$ python -q
>>> import numpy as np
>>> from numpy import linalg as LA
>>> np.set_printoptions(precision=3, suppress=True, linewidth=120)
>>> def tidy(a):
...     return np.round(a, 3) + 0
... 
>>> W0 = np.array([[-3, 0, 0, 0], [0, 6, 0, 0], [0, 0, -5, 0], [0, 0, 0, 0]])
>>> w, V = LA.eigh(W0)
>>> tidy(LA.eigvalsh(W0 + 4 * np.eye(4)))
array([-1.,  1.,  4., 10.])
>>> w
array([-5., -3.,  0.,  6.])
>>> V.T @ W0 @ V
array([[-5.,  0.,  0.,  0.],
       [ 0., -3.,  0.,  0.],
       [ 0.,  0.,  0.,  0.],
       [ 0.,  0.,  0.,  6.]])
>>> np.unique(w.round(6) + 0, return_counts=True)[1]
array([1, 1, 1, 1])
>>> tidy(LA.svd(W0, compute_uv=False))
array([6., 5., 3., 0.])
>>> tidy(LA.pinv(W0))
array([[-0.333,  0.   ,  0.   ,  0.   ],
       [ 0.   ,  0.167,  0.   ,  0.   ],
       [ 0.   ,  0.   , -0.2  ,  0.   ],
       [ 0.   ,  0.   ,  0.   ,  0.   ]])
>>> U, sv, Vh = LA.svd(W0)
>>> sv
array([6., 5., 3., 0.])
>>> np.argmax(sv[:-1] / (sv[1:] + 1e-6)) + 1
np.int64(3)
>>> out = U[:, :3] @ np.diag(sv[:3]) @ Vh[:3]
>>> tidy(LA.norm(W0 - out) / LA.norm(W0))
np.float64(0.0)
>>> np.abs(W0 - out).max()
np.float64(0.0)
>>> LA.matrix_rank(out)
np.int64(3)
>>> out
array([[-3.,  0.,  0.,  0.],
       [ 0.,  6.,  0.,  0.],
       [ 0.,  0., -5.,  0.],
       [ 0.,  0.,  0.,  0.]])
>>> tidy(np.sort(LA.eigvals(W0).real))
array([-5., -3.,  0.,  6.])
>>> np.flatnonzero(LA.matrix_power((W0 != 0) + (W0.T != 0) + np.eye(4), 4)[3])
array([3])
>>> W0 @ W0
array([[ 9,  0,  0,  0],
       [ 0, 36,  0,  0],
       [ 0,  0, 25,  0],
       [ 0,  0,  0,  0]])
>>> rank = LA.matrix_rank(W0)
>>> rank
np.int64(3)
>>> N = LA.svd(W0)[2][rank:].T
>>> LA.matrix_rank(W0.T @ W0), LA.matrix_rank(W0 @ W0.T)
(np.int64(3), np.int64(3))
>>> W0 @ N
array([[0.],
       [0.],
       [0.],
       [0.]])
>>> [int(LA.matrix_rank(W0[:, :j + 1])) for j in range(4)]
[1, 2, 3, 3]
>>> [int(LA.matrix_rank(np.delete(W0, i, axis=0))) for i in range(4)]
[2, 2, 2, 3]
>>> np.allclose(W0 @ N, 0)
True
>>> [int(LA.matrix_rank(W0[:i])) for i in range(1, len(W0) + 1)]
[1, 2, 3, 3]
>>> N[:, 0] / N[np.abs(N[:, 0]).round(6).argmax(), 0]
array([0., 0., 0., 1.])
>>> N.shape
(4, 1)
>>> N @ N.T
array([[0., 0., 0., 0.],
       [0., 0., 0., 0.],
       [0., 0., 0., 0.],
       [0., 0., 0., 1.]])
>>> M = np.load("dump.npy")
>>> M
array([[ 0.,  0.,  0.,  0., -2.],
       [ 0.,  0.,  0.,  0.,  1.],
       [ 0.,  0.,  0.,  0., -1.],
       [ 0.,  0.,  0.,  0.,  2.],
       [-2.,  1., -1.,  2.,  0.]])
>>> w, V = LA.eigh(M)
>>> x = np.array([0, 3, 3, -5, 1])
>>> x @ M @ x
np.float64(-20.0)
>>> tidy(LA.eigvalsh(M[1:, 1:]))
array([-2.449,  0.   ,  0.   ,  2.449])
>>> (np.sign(V[:, -1].round(6)) == np.sign(V[0, -1].round(6))).astype(int)
array([1, 0, 1, 0, 0])
>>> U, sv, Vh = LA.svd(M, full_matrices=False)
>>> tidy(np.sqrt((sv ** 2).sum())), tidy(LA.norm(M))
(np.float64(4.472), np.float64(4.472))
>>> tidy(U.T @ M @ Vh.T)
array([[3.162, 0.   , 0.   , 0.   , 0.   ],
       [0.   , 3.162, 0.   , 0.   , 0.   ],
       [0.   , 0.   , 0.   , 0.   , 0.   ],
       [0.   , 0.   , 0.   , 0.   , 0.   ],
       [0.   , 0.   , 0.   , 0.   , 0.   ]])
>>> tidy(np.cumsum(sv ** 2) / np.sum(sv ** 2))
array([0.5, 1. , 1. , 1. , 1. ])
